In [1]: import numpy as np

In [2]: np.set_printoptions(precision=1, suppress=True, linewidth=140, floatmode="fixed")

In [3]: X = np.load("block6.npy")

In [4]: print(X)
[[ 1.3  2.0  2.0  2.0  0.0  1.0  2.0 -1.0  2.0  2.0  1.0]
 [ 1.0  0.3 -1.0  1.0 -2.0  0.0  0.0 -2.0 -2.0  2.0  1.0]
 [-1.0  1.0 -0.7  2.0  2.0 -2.0 -2.0  1.0  0.0 -1.0  2.0]
 [ 0.0 -1.0 -1.0 -0.7  2.0  2.0 -2.0  2.0  0.0  0.0  1.0]
 [ 1.0  0.0 -2.0  1.0  1.3  1.0  0.0  0.0  2.0  0.0 -2.0]
 [ 2.0 -2.0 -1.0  0.0  2.0  1.3  0.0  2.0  0.0  2.0  0.0]
 [ 1.0  2.0  2.0  2.0  2.0 -1.0  0.3 -1.0  1.0  1.0 -2.0]
 [-2.0 -2.0  2.0  0.0  1.0  1.0 -2.0 -1.7  0.0  1.0  2.0]
 [-1.0  0.0  2.0  2.0  2.0  0.0 -1.0  0.0  1.3  2.0 -2.0]
 [-2.0 -1.0 -1.0  2.0 -1.0 -1.0 -2.0  1.0  0.0 -1.7  0.0]
 [ 1.0  2.0  2.0  2.0  0.0  1.0  2.0 -1.0  2.0  2.0  1.3]]

In [5]: U, s, Vt = np.linalg.svd(X)

In [6]: print(s)
[9.2 6.9 6.2 5.7 4.4 3.8 3.1 2.3 1.4 0.8 0.1]

In [7]: out = U[:, :10] @ np.diag(s[:10]) @ Vt[:10]

In [8]: print(np.round(np.abs(X - out).max(), 1))
0.0

In [9]: print(round(np.linalg.norm(X - out, 2), 1), np.round(s[10], 1))
0.1 0.1

In [10]: print(out.round(1) + 0)
[[ 1.3  2.0  2.0  2.0  0.0  1.0  2.0 -1.0  2.0  2.0  1.0]
 [ 1.0  0.3 -1.0  1.0 -2.0  0.0  0.0 -2.0 -2.0  2.0  1.0]
 [-1.0  1.0 -0.7  2.0  2.0 -2.0 -2.0  1.0  0.0 -1.0  2.0]
 [ 0.0 -1.0 -1.0 -0.7  2.0  2.0 -2.0  2.0  0.0  0.0  1.0]
 [ 1.0  0.0 -2.0  1.0  1.3  1.0  0.0  0.0  2.0  0.0 -2.0]
 [ 2.0 -2.0 -1.0  0.0  2.0  1.3  0.0  2.0  0.0  2.0  0.0]
 [ 1.0  2.0  2.0  2.0  2.0 -1.0  0.3 -1.0  1.0  1.0 -2.0]
 [-2.0 -2.0  2.0  0.0  1.0  1.0 -2.0 -1.7  0.0  1.0  2.0]
 [-1.0  0.0  2.0  2.0  2.0  0.0 -1.0  0.0  1.3  2.0 -2.0]
 [-2.0 -1.0 -1.0  2.0 -1.0 -1.0 -2.0  1.0  0.0 -1.7  0.0]
 [ 1.0  2.0  2.0  2.0  0.0  1.0  2.0 -1.0  2.0  2.0  1.3]]

In [11]: def softmax(z):
    ...:     e = np.exp(z - z.max(axis=-1, keepdims=True))
    ...:     return e / e.sum(axis=-1, keepdims=True)
    ...: 

In [12]: print(np.round(softmax(X[10] + 5), 1) + 0)
[0.0 0.1 0.1 0.1 0.0 0.0 0.1 0.0 0.1 0.1 0.1]

In [13]: print(np.round(softmax(10 * X[10]), 1) + 0)
[0.0 0.2 0.2 0.2 0.0 0.0 0.2 0.0 0.2 0.2 0.0]

In [14]: print(softmax(X).sum(axis=1))
[1.0 1.0 1.0 1.0 1.0 1.0 1.0 1.0 1.0 1.0 1.0]

In [15]: att = X @ X.T / np.sqrt(11)

In [16]: print(np.round(softmax(att), 1) + 0)
[[0.5 0.0 0.0 0.0 0.0 0.0 0.0 0.0 0.0 0.0 0.5]
 [0.0 1.0 0.0 0.0 0.0 0.0 0.0 0.0 0.0 0.0 0.0]
 [0.0 0.0 1.0 0.0 0.0 0.0 0.0 0.0 0.0 0.0 0.0]
 [0.0 0.0 0.0 0.8 0.0 0.1 0.0 0.0 0.0 0.0 0.0]
 [0.0 0.0 0.0 0.0 0.8 0.1 0.0 0.0 0.0 0.0 0.0]
 [0.0 0.0 0.0 0.1 0.0 0.9 0.0 0.0 0.0 0.0 0.0]
 [0.1 0.0 0.0 0.0 0.0 0.0 0.8 0.0 0.1 0.0 0.0]
 [0.0 0.0 0.0 0.0 0.0 0.0 0.0 1.0 0.0 0.0 0.0]
 [0.0 0.0 0.0 0.0 0.0 0.0 0.1 0.0 0.8 0.0 0.0]
 [0.0 0.0 0.1 0.0 0.0 0.0 0.0 0.0 0.0 0.9 0.0]
 [0.5 0.0 0.0 0.0 0.0 0.0 0.0 0.0 0.0 0.0 0.5]]
